% ipython --no-banner

In [1]: import numpy as np

In [2]: np.set_printoptions(suppress=True, linewidth=160)

In [3]: W0 = np.array([[-2.0, 1.0, 0.0, 0.0, 0.0],
   ...:     [0.0, -2.0, 1.0, 0.0, 0.0],
   ...:     [0.0, 0.0, -2.0, 1.0, 0.0],
   ...:     [0.0, 0.0, 0.0, -2.0, 1.0],
   ...:     [0.0, 0.0, 0.0, 0.0, -2.0]])

In [4]: (W0 - W0.T) / 2
Out[4]: 
array([[ 0. ,  0.5,  0. ,  0. ,  0. ],
       [-0.5,  0. ,  0.5,  0. ,  0. ],
       [ 0. , -0.5,  0. ,  0.5,  0. ],
       [ 0. ,  0. , -0.5,  0. ,  0.5],
       [ 0. ,  0. ,  0. , -0.5,  0. ]])

In [5]: W0 @ W0
Out[5]: 
array([[ 4., -4.,  1.,  0.,  0.],
       [ 0.,  4., -4.,  1.,  0.],
       [ 0.,  0.,  4., -4.,  1.],
       [ 0.,  0.,  0.,  4., -4.],
       [ 0.,  0.,  0.,  0.,  4.]])

In [6]: print((W0 + W0.T) / 2)
[[-2.   0.5  0.   0.   0. ]
 [ 0.5 -2.   0.5  0.   0. ]
 [ 0.   0.5 -2.   0.5  0. ]
 [ 0.   0.   0.5 -2.   0.5]
 [ 0.   0.   0.   0.5 -2. ]]

In [7]: np.round(np.linalg.det(W0), 2)
Out[7]: np.float64(-32.0)

In [8]: round(float(np.abs(np.linalg.eigvals(W0)).max()), 2)
Out[8]: 2.0

In [9]: print(np.round(np.sort(np.abs(np.linalg.eigvals(W0))), 2))
[2. 2. 2. 2. 2.]

In [10]: np.round(np.linalg.matrix_power(W0, 2), 2)
Out[10]: 
array([[ 4., -4.,  1.,  0.,  0.],
       [ 0.,  4., -4.,  1.,  0.],
       [ 0.,  0.,  4., -4.,  1.],
       [ 0.,  0.,  0.,  4., -4.],
       [ 0.,  0.,  0.,  0.,  4.]])

In [11]: np.einsum("ij,ji->", W0, W0)
Out[11]: np.float64(20.0)

In [12]: print(np.poly(W0))
[ 1. 10. 40. 80. 80. 32.]

In [13]: round(np.linalg.eigvals(W0).sum().real, 2)
Out[13]: np.float64(-10.0)

In [14]: np.einsum("ii->", W0)
Out[14]: np.float64(-10.0)

In [15]: A2 = W0[0, 0] * W0[1:] - np.outer(W0[1:, 0], W0[0])

In [16]: print(A2)
[[ 0.  4. -2. -0. -0.]
 [ 0. -0.  4. -2. -0.]
 [ 0. -0. -0.  4. -2.]
 [ 0. -0. -0. -0.  4.]]

In [17]: W0[:, 0] / W0[0, 0]
Out[17]: array([ 1., -0., -0., -0., -0.])

In [18]: def softmax(z):
    ...:     e = np.exp(z - z.max(axis=-1, keepdims=True))
    ...:     return e / e.sum(axis=-1, keepdims=True)
    ...: 

In [19]: print(np.round(softmax(A2).sum(axis=1), 2))
[1. 1. 1. 1.]

In [20]: np.round(softmax(A2[1] + 2), 2) + 0
Out[20]: array([0.02, 0.02, 0.95, 0.  , 0.02])

In [21]: S = A2 @ A2.T / np.sqrt(5)

In [22]: np.round(softmax(S + np.triu(np.full(S.shape, -np.inf), 1)), 2) + 0
Out[22]: 
array([[1., 0., 0., 0.],
       [0., 1., 0., 0.],
       [0., 0., 1., 0.],
       [0., 0., 0., 1.]])

In [23]: rng = np.random.default_rng(7689)

In [24]: labels = rng.permutation(5)

In [25]: labels
Out[25]: array([4, 2, 3, 0, 1])

In [26]: A2 = W0[labels][:, labels]

In [27]: print(A2)
[[-2.  0.  0.  0.  0.]
 [ 0. -2.  1.  0.  0.]
 [ 1.  0. -2.  0.  0.]
 [ 0.  0.  0. -2.  1.]
 [ 0.  1.  0.  0. -2.]]

In [28]: J = np.load("run6.npy")

In [29]: J
Out[29]: 
array([[-3,  0,  0],
       [-3, -3,  0],
       [ 2,  2,  3]])

In [30]: np.round(np.sort(np.linalg.eigvals(J)), 2)
Out[30]: array([-3., -3.,  3.])

In [31]: A2 = np.linalg.inv(J)

In [32]: np.round(np.linalg.inv(A2), 2)
Out[32]: 
array([[-3., -0., -0.],
       [-3., -3., -0.],
       [ 2.,  2.,  3.]])

In [33]: np.allclose(A2, J.T)
Out[33]: False

In [34]: (np.abs(A2) > 1e-9).astype(int)
Out[34]: 
array([[1, 0, 0],
       [1, 1, 0],
       [0, 1, 1]])

In [35]: np.round(np.linalg.cond(J), 2)
Out[35]: np.float64(3.29)

In [36]: np.round(J @ A2, 2) + 0
Out[36]: 
array([[1., 0., 0.],
       [0., 1., 0.],
       [0., 0., 1.]])

In [37]: labels = rng.permutation(3)

In [38]: labels
Out[38]: array([0, 2, 1])

In [39]: A2 = J[labels][:, labels]

In [40]: np.allclose(A2, J)
Out[40]: False

In [41]: np.diag(A2)
Out[41]: array([-3,  3, -3])

In [42]: np.trace(A2)
Out[42]: np.int64(-3)

In [43]: round(float(np.linalg.det(A2)), 2), round(np.linalg.det(J[labels]), 2)
Out[43]: (27.0, np.float64(-27.0))

In [44]: np.einsum("ii->", J)
Out[44]: np.int64(-3)

In [45]: round(float(np.linalg.det(J.T)), 2)
Out[45]: 27.0

In [46]: np.round(np.linalg.eigvals(J).sum().real, 2)
Out[46]: np.float64(-3.0)

In [47]: np.einsum("ij,ji->", J, J)
Out[47]: np.int64(27)

In [48]: round(np.linalg.det(J[::-1]), 2)
Out[48]: np.float64(-27.0)

In [49]: vals, vecs = np.linalg.eig(J)

In [50]: np.round(np.sort(np.linalg.eigvals(np.linalg.inv(J))), 2)
Out[50]: array([-0.33, -0.33,  0.33])

In [51]: J @ vecs[:, 0] - vals[0] * vecs[:, 0]
Out[51]: array([0., 0., 0.])

In [52]: np.round(np.sort(np.linalg.eigvals(J @ J)), 2)
Out[52]: array([9., 9., 9.])

In [53]: np.round(np.sort(np.linalg.eigvals(J.T)), 2)
Out[53]: array([-3., -3.,  3.])

In [54]: F = np.load("out9.npy")

In [55]: F
Out[55]: 
array([[-1,  0,  1],
       [ 2,  3,  4],
       [ 5,  6,  7],
       [ 8,  9, 10],
       [11, 12, 13]])

In [56]: A2 = F + rng.integers(-2, 3, (5, 2)) @ rng.integers(-2, 3, (2, 3))

In [57]: print(A2)
[[-2  2  2]
 [ 5 -2  3]
 [ 5  4  3]
 [ 9  7  9]
 [ 7 18 13]]

In [58]: np.linalg.matrix_rank(A2 - F, tol=1e-8)
Out[58]: np.int64(2)

In [59]: A2 - F
Out[59]: 
array([[-1,  2,  1],
       [ 3, -5, -1],
       [ 0, -2, -4],
       [ 1, -2, -1],
       [-4,  6,  0]])

In [60]: x = np.array([0, 1, 0])

In [61]: np.linalg.norm(F @ x) <= np.linalg.norm(F, 2) * np.linalg.norm(x) + 1e-9
Out[61]: np.True_

In [62]: F @ (2 * x)
Out[62]: array([ 0,  6, 12, 18, 24])

In [63]: F @ x
Out[63]: array([ 0,  3,  6,  9, 12])

In [64]: np.einsum("ij,j->i", F, x)
Out[64]: array([ 0,  3,  6,  9, 12])

In [65]: F @ np.ones(3)
Out[65]: array([ 0.,  9., 18., 27., 36.])

In [66]: Uu, sigma, VT = np.linalg.svd(F)

In [67]: vecs = VT[:(sigma > 1e-8).sum()]

In [68]: x = F[4] + 4 * F[0] + rng.integers(2) * np.eye(3)[1]

In [69]: x
Out[69]: array([ 7., 13., 17.])

In [70]: np.round(np.diag(vecs.T @ vecs), 2)
Out[70]: array([0.83, 0.33, 0.83])

In [71]: round(float(np.linalg.norm(x - vecs.T @ vecs @ x)), 2)
Out[71]: 0.82

In [72]: np.allclose(vecs.T @ vecs @ x, x)
Out[72]: False

In [73]: np.round(vecs.T @ vecs, 2)
Out[73]: 
array([[ 0.83,  0.33, -0.17],
       [ 0.33,  0.33,  0.33],
       [-0.17,  0.33,  0.83]])

In [74]: mat = np.load("data.npy")

In [75]: mat.round(2)
Out[75]: 
array([[0.3 , 0.3 , 0.3 , 0.1 ],
       [0.11, 0.44, 0.22, 0.22],
       [0.  , 0.25, 0.75, 0.  ],
       [0.2 , 0.2 , 0.4 , 0.2 ]])

In [76]: round(np.linalg.det(mat[::-1]), 2)
Out[76]: np.float64(0.01)

In [77]: print(round(float(np.einsum("ij,ji->", mat, mat)), 2))
1.2

In [78]: round(float(np.linalg.eigvals(mat).sum().real), 2)
Out[78]: 1.69

In [79]: np.round(np.kron(np.eye(2, dtype=int), mat), 2)
Out[79]: 
array([[0.3 , 0.3 , 0.3 , 0.1 , 0.  , 0.  , 0.  , 0.  ],
       [0.11, 0.44, 0.22, 0.22, 0.  , 0.  , 0.  , 0.  ],
       [0.  , 0.25, 0.75, 0.  , 0.  , 0.  , 0.  , 0.  ],
       [0.2 , 0.2 , 0.4 , 0.2 , 0.  , 0.  , 0.  , 0.  ],
       [0.  , 0.  , 0.  , 0.  , 0.3 , 0.3 , 0.3 , 0.1 ],
       [0.  , 0.  , 0.  , 0.  , 0.11, 0.44, 0.22, 0.22],
       [0.  , 0.  , 0.  , 0.  , 0.  , 0.25, 0.75, 0.  ],
       [0.  , 0.  , 0.  , 0.  , 0.2 , 0.2 , 0.4 , 0.2 ]])

In [80]: Uu, sigma, VT = np.linalg.svd(mat, full_matrices=False)

In [81]: print(np.round(Uu.T @ mat @ VT.T, 2) + 0)
[[1.12 0.   0.   0.  ]
 [0.   0.43 0.   0.  ]
 [0.   0.   0.21 0.  ]
 [0.   0.   0.   0.12]]

In [82]: (sigma > 1e-8).sum()
Out[82]: np.int64(4)

In [83]: round(float(np.sqrt((sigma ** 2).sum())), 2), round(float(np.linalg.norm(mat)), 2)
Out[83]: (1.22, 1.22)

In [84]: np.round(np.abs(VT[0]), 2)
Out[84]: array([0.24, 0.51, 0.8 , 0.2 ])

In [85]: np.round(sigma / sigma[0], 2)
Out[85]: array([1.  , 0.38, 0.18, 0.11])

In [86]: print(sigma.round(2))
[1.12 0.43 0.21 0.12]

In [87]: np.allclose(Uu * sigma @ VT, mat)
Out[87]: True

In [88]: hat = np.triu(np.array([[6, 1, 2, 5], [9, 1, 6, 4], [4, 9, 2, 4], [0, 2, 8, 0]]), 1) + np.eye(4)

In [89]: A2 = hat @ mat @ np.linalg.inv(hat)

In [90]: round(float(np.trace(A2)), 2), round(np.trace(mat), 2)
Out[90]: (1.69, np.float64(1.69))

In [91]: np.linalg.matrix_rank(A2)
Out[91]: np.int64(4)

In [92]: np.round(np.poly(A2), 2)
Out[92]: array([ 1.  , -1.69,  0.84, -0.15,  0.01])

In [93]: feats = np.load("w.npy")

In [94]: feats
Out[94]: 
array([[ 1,  0,  0],
       [ 0,  1,  0],
       [ 0, -2,  1]])

In [95]: Q, vecs = np.linalg.qr(feats[:, :2])[0], np.linalg.qr(feats[:, 2:])[0]

In [96]: sigma = np.linalg.svd(Q.T @ vecs, compute_uv=False)

In [97]: (sigma > 0.9).sum()
Out[97]: np.int64(0)

In [98]: round(float(np.linalg.norm(Q @ Q.T - vecs @ vecs.T, 2)), 2)
Out[98]: 1.0

In [99]: sigma.round(2)
Out[99]: array([0.89])

In [100]: np.round(np.degrees(np.arccos(sigma.clip(0, 1))), 2)
Out[100]: array([26.57])

In [101]: E = np.array([[9, 11, 12, 4],
     ...:     [7, 3, 6, 2],
     ...:     [2, 3, 3, 1],
     ...:     [-6, -9, -9, -3],
     ...:     [-4, -6, -6, -2]])

In [102]: u = np.array([2, 2, 1])

In [103]: np.polyval(u, E[3])
Out[103]: array([ 61, 145, 145,  13])

In [104]: Uu, sigma, VT = np.linalg.svd(E)

In [105]: print(sigma.round(2) + 0)
[27.71  3.75  0.    0.  ]

In [106]: A2 = Uu[:, :2] @ np.diag(sigma[:2]) @ VT[:2]

In [107]: np.linalg.matrix_rank(A2)
Out[107]: np.int64(2)

In [108]: Uu, sigma, VT = np.linalg.svd(E, full_matrices=False)

In [109]: print(np.round(np.cumsum(sigma ** 2) / np.sum(sigma ** 2), 2))
[0.98 1.   1.   1.  ]

In [110]: sigma.round(2) + 0
Out[110]: array([27.71,  3.75,  0.  ,  0.  ])

In [111]: np.round(np.abs(VT[0]), 2)
Out[111]: array([0.48, 0.57, 0.63, 0.21])

In [112]: np.abs(Uu[:, 0]).round(6).argmax()
Out[112]: np.int64(0)

In [113]: Uu.shape, sigma.shape, VT.shape
Out[113]: ((5, 4), (4,), (4, 4))

In [114]: print(np.round(Uu.T @ E @ VT.T, 2) + 0)
[[27.71  0.    0.    0.  ]
 [ 0.    3.75  0.    0.  ]
 [ 0.    0.    0.    0.  ]
 [ 0.    0.    0.    0.  ]]

In [115]: A2 = E + rng.integers(-2, 3, (5, 2)) @ rng.integers(-2, 3, (2, 4))

In [116]: print(A2)
[[ 11   7  18  -2]
 [  7  -1  11  -2]
 [  5   5   2   0]
 [ -8 -13  -5  -5]
 [  2  -2  -8  -4]]

In [117]: np.linalg.matrix_rank(A2 - E, tol=1e-8)
Out[117]: np.int64(2)

In [118]: A2 - E
Out[118]: 
array([[ 2, -4,  6, -6],
       [ 0, -4,  5, -4],
       [ 3,  2, -1, -1],
       [-2, -4,  4, -2],
       [ 6,  4, -2, -2]])

In [119]: A = np.load("case12.npy")

In [120]: A
Out[120]: 
array([[ 2,  0,  2,  5,  4],
       [ 1, -2,  1,  4, -2],
       [ 1, -4, -2,  3, -1],
       [ 2, -2,  5,  0, -2],
       [-5,  2,  5,  0, -2]])

In [121]: A2 = np.array([[3, 1, 2], [3, 0, 2]])

In [122]: Z = np.kron(A2, A)

In [123]: np.linalg.matrix_rank(Z)
Out[123]: np.int64(10)

In [124]: round(float(np.linalg.norm(Z, 2)), 2), round(np.linalg.norm(A2, 2) * np.linalg.norm(A, 2), 2)
Out[124]: (46.17, np.float64(46.17))

In [125]: Uu, sigma, VT = np.linalg.svd(A, full_matrices=False)

In [126]: np.allclose(Uu * sigma @ VT, A)
Out[126]: True

In [127]: round(np.sqrt((sigma ** 2).sum()), 2), np.round(np.linalg.norm(A), 2)
Out[127]: (np.float64(14.18), np.float64(14.18))

In [128]: np.round(Uu.T @ Uu, 2) + 0
Out[128]: 
array([[1., 0., 0., 0., 0.],
       [0., 1., 0., 0., 0.],
       [0., 0., 1., 0., 0.],
       [0., 0., 0., 1., 0.],
       [0., 0., 0., 0., 1.]])

In [129]: print((sigma > 1e-8).sum())
5

In [130]: np.round(Uu.T @ A @ VT.T, 2) + 0
Out[130]: 
array([[8.97, 0.  , 0.  , 0.  , 0.  ],
       [0.  , 8.1 , 0.  , 0.  , 0.  ],
       [0.  , 0.  , 5.86, 0.  , 0.  ],
       [0.  , 0.  , 0.  , 4.34, 0.  ],
       [0.  , 0.  , 0.  , 0.  , 1.32]])

In [131]: np.round(sigma / sigma[0], 2)
Out[131]: array([1.  , 0.9 , 0.65, 0.48, 0.15])

In [132]: np.round(VT @ VT.T, 2) + 0
Out[132]: 
array([[1., 0., 0., 0., 0.],
       [0., 1., 0., 0., 0.],
       [0., 0., 1., 0., 0.],
       [0., 0., 0., 1., 0.],
       [0., 0., 0., 0., 1.]])
